$ ipython --no-banner

In [1]: import numpy as np

In [2]: from numpy import linalg as LA

In [3]: np.set_printoptions(suppress=True, linewidth=140)

In [4]: M2 = np.array([[4, -2, -1, -5], [1, 2, 0, 5], [3, -3, 1, 1], [3, -2, 4, 1]])

In [5]: K = np.tril(M2)

In [6]: K
Out[6]: 
array([[ 4,  0,  0,  0],
       [ 1,  2,  0,  0],
       [ 3, -3,  1,  0],
       [ 3, -2,  4,  1]])

In [7]: left, sigma, Vh = LA.svd(K)

In [8]: sigma.round(1)
Out[8]: array([7.2, 3.4, 2.5, 0.1])

In [9]: M2 = left[:, :3] @ np.diag(sigma[:3]) @ Vh[:3]

In [10]: LA.matrix_rank(M2)
Out[10]: np.int64(3)

In [11]: round(float(LA.norm(K - M2) / LA.norm(K)), 1)
Out[11]: 0.0

In [12]: LA.matrix_rank(K, rtol=0.05)
Out[12]: np.int64(3)

In [13]: round(float(np.abs(K - M2).max()), 1)
Out[13]: 0.1

In [14]: np.round(LA.norm(K, 2) / LA.norm(K), 1)
Out[14]: np.float64(0.9)

In [15]: LA.cond(K) > 100
Out[15]: np.False_

In [16]: X = np.load("sample0.npy")

In [17]: X
Out[17]: 
array([[-2,  4,  8, -8, -3,  0,  1, -3,  2],
       [-7, -2, -8, -5, -8,  1, -5,  4,  6],
       [-3,  0,  6,  9,  2, -7, -8, -3, -8],
       [-9, -4,  6, -7,  7, -8,  4, -1,  5],
       [ 0,  8,  9,  0,  3, -9,  8,  0,  2],
       [-3,  0, -2,  6,  3,  9, -9, -6, -7],
       [ 1,  0,  5, -4,  9,  9,  1, -9,  0],
       [ 2, -1,  6, -8,  3, -2, -8, -7,  4],
       [-9,  7,  1,  7, -1,  3,  6,  7,  6]])

In [18]: f = np.array([-1, 3, 1, -3, -1, -3, 0, -1, 1])

In [19]: M2 = X + np.outer(f, np.eye(9)[5])

In [20]: M2
Out[20]: 
array([[ -2.,   4.,   8.,  -8.,  -3.,  -1.,   1.,  -3.,   2.],
       [ -7.,  -2.,  -8.,  -5.,  -8.,   4.,  -5.,   4.,   6.],
       [ -3.,   0.,   6.,   9.,   2.,  -6.,  -8.,  -3.,  -8.],
       [ -9.,  -4.,   6.,  -7.,   7., -11.,   4.,  -1.,   5.],
       [  0.,   8.,   9.,   0.,   3., -10.,   8.,   0.,   2.],
       [ -3.,   0.,  -2.,   6.,   3.,   6.,  -9.,  -6.,  -7.],
       [  1.,   0.,   5.,  -4.,   9.,   9.,   1.,  -9.,   0.],
       [  2.,  -1.,   6.,  -8.,   3.,  -3.,  -8.,  -7.,   4.],
       [ -9.,   7.,   1.,   7.,  -1.,   4.,   6.,   7.,   6.]])

In [21]: LA.matrix_rank(M2 - X)
Out[21]: np.int64(1)

In [22]: LA.matrix_rank(LA.inv(M2) - LA.inv(X), tol=1e-8)
Out[22]: np.int64(1)

In [23]: left, sigma = LA.svd(X)
ValueError: too many values to unpack (expected 2)


In [24]: left, sigma, Vh = LA.svd(X, full_matrices=False)

In [25]: np.round(np.sqrt((sigma ** 2).sum()), 1), round(float(LA.norm(X)), 1)
Out[25]: (np.float64(50.6), 50.6)

In [26]: np.round(sigma / sigma[0], 1) + 0
Out[26]: array([1. , 0.9, 0.8, 0.6, 0.6, 0.4, 0.2, 0.1, 0. ])

In [27]: np.round(np.cumsum(sigma ** 2) / np.sum(sigma ** 2), 1)
Out[27]: array([0.3, 0.5, 0.7, 0.8, 0.9, 1. , 1. , 1. , 1. ])

In [28]: left.shape, sigma.shape, Vh.shape
Out[28]: ((9, 9), (9,), (9, 9))

In [29]: np.round(left.T @ X @ Vh.T, 1) + 0
Out[29]: 
array([[27. ,  0. ,  0. ,  0. ,  0. ,  0. ,  0. ,  0. ,  0. ],
       [ 0. , 25.4,  0. ,  0. ,  0. ,  0. ,  0. ,  0. ,  0. ],
       [ 0. ,  0. , 21.4,  0. ,  0. ,  0. ,  0. ,  0. ,  0. ],
       [ 0. ,  0. ,  0. , 17.3,  0. ,  0. ,  0. ,  0. ,  0. ],
       [ 0. ,  0. ,  0. ,  0. , 15.6,  0. ,  0. ,  0. ,  0. ],
       [ 0. ,  0. ,  0. ,  0. ,  0. , 11.7,  0. ,  0. ,  0. ],
       [ 0. ,  0. ,  0. ,  0. ,  0. ,  0. ,  5.9,  0. ,  0. ],
       [ 0. ,  0. ,  0. ,  0. ,  0. ,  0. ,  0. ,  3.1,  0. ],
       [ 0. ,  0. ,  0. ,  0. ,  0. ,  0. ,  0. ,  0. ,  0.5]])

In [30]: np.allclose(left * sigma @ Vh, X)
Out[30]: True

In [31]: M2 = X[0, 0] * X[1:] - np.outer(X[1:, 0], X[0])

In [32]: M2
Out[32]: 
array([[  0,  32,  72, -46,  -5,  -2,  17, -29,   2],
       [  0,  12,  12, -42, -13,  14,  19,  -3,  22],
       [  0,  44,  60, -58, -41,  16,   1, -25,   8],
       [  0, -16, -18,   0,  -6,  18, -16,   0,  -4],
       [  0,  12,  28, -36, -15, -18,  21,   3,  20],
       [  0,  -4, -18,  16, -15, -18,  -3,  21,  -2],
       [  0,  -6, -28,  32,   0,   4,  14,  20, -12],
       [  0,  22,  70, -86, -25,  -6,  -3, -41,   6]])

In [33]: LA.matrix_rank(M2), LA.matrix_rank(X)
Out[33]: (np.int64(8), np.int64(9))

In [34]: np.flatnonzero(~M2.round(6).any(axis=1))
Out[34]: array([], dtype=int64)

In [35]: A = np.load("run5.npy")

In [36]: A
Out[36]: 
array([[0, 0, 0, 0, 0, 0],
       [0, 0, 0, 0, 0, 0],
       [2, 3, 3, 1, 1, 0],
       [0, 0, 0, 0, 0, 0],
       [0, 0, 0, 0, 0, 0],
       [4, 6, 6, 2, 2, 0],
       [0, 0, 0, 0, 0, 0],
       [2, 3, 3, 1, 1, 0],
       [4, 6, 6, 2, 2, 0],
       [0, 0, 0, 0, 0, 0]])

In [37]: left, sigma, Vh = LA.svd(A)

In [38]: np.argmax(sigma[:-1] / (sigma[1:] + 1e-6)) + 1
Out[38]: np.int64(1)

In [39]: M2 = left[:, :1] @ np.diag(sigma[:1]) @ Vh[:1]

In [40]: round(LA.norm(A - M2) / LA.norm(A), 1)
Out[40]: np.float64(0.0)

In [41]: M2.round(1)
Out[41]: 
array([[0., 0., 0., 0., 0., 0.],
       [0., 0., 0., 0., 0., 0.],
       [2., 3., 3., 1., 1., 0.],
       [0., 0., 0., 0., 0., 0.],
       [0., 0., 0., 0., 0., 0.],
       [4., 6., 6., 2., 2., 0.],
       [0., 0., 0., 0., 0., 0.],
       [2., 3., 3., 1., 1., 0.],
       [4., 6., 6., 2., 2., 0.],
       [0., 0., 0., 0., 0., 0.]])

In [42]: LA.lstsq(A[:-1].T, A[-1])[2]
Out[42]: np.int32(1)

In [43]: np.abs(np.diag(LA.qr(A)[1])) > 1e-9
Out[43]: array([ True, False, False, False, False, False])

In [44]: W = np.array([[3, -3, 3],
    ...:     [2, 5, -1],
    ...:     [-1, 4, 0],
    ...:     [-1, -3, 5],
    ...:     [1, 0, 4],
    ...:     [5, -5, 4]])

In [45]: beta = np.array([0, 3, 1])

In [46]: act = np.maximum(A @ W + beta, 0)

In [47]: LA.matrix_rank(act)
Out[47]: np.int64(2)

In [48]: (act > 0).astype(int)
Out[48]: 
array([[0, 1, 1],
       [0, 1, 1],
       [1, 1, 1],
       [0, 1, 1],
       [0, 1, 1],
       [1, 1, 1],
       [0, 1, 1],
       [1, 1, 1],
       [1, 1, 1],
       [0, 1, 1]])

In [49]: W2 = np.array([[1, 0, -1], [-2, -2, 3], [-3, 1, -2]])

In [50]: act @ W2
Out[50]: 
array([[  -9,   -5,    7],
       [  -9,   -5,    7],
       [ -72,  -29,   28],
       [  -9,   -5,    7],
       [  -9,   -5,    7],
       [-135,  -53,   49],
       [  -9,   -5,    7],
       [ -72,  -29,   28],
       [-135,  -53,   49],
       [  -9,   -5,    7]])

In [51]: W @ W2
Out[51]: 
array([[  0,   9, -18],
       [ -5, -11,  15],
       [ -9,  -8,  13],
       [-10,  11, -18],
       [-11,   4,  -9],
       [  3,  14, -28]])
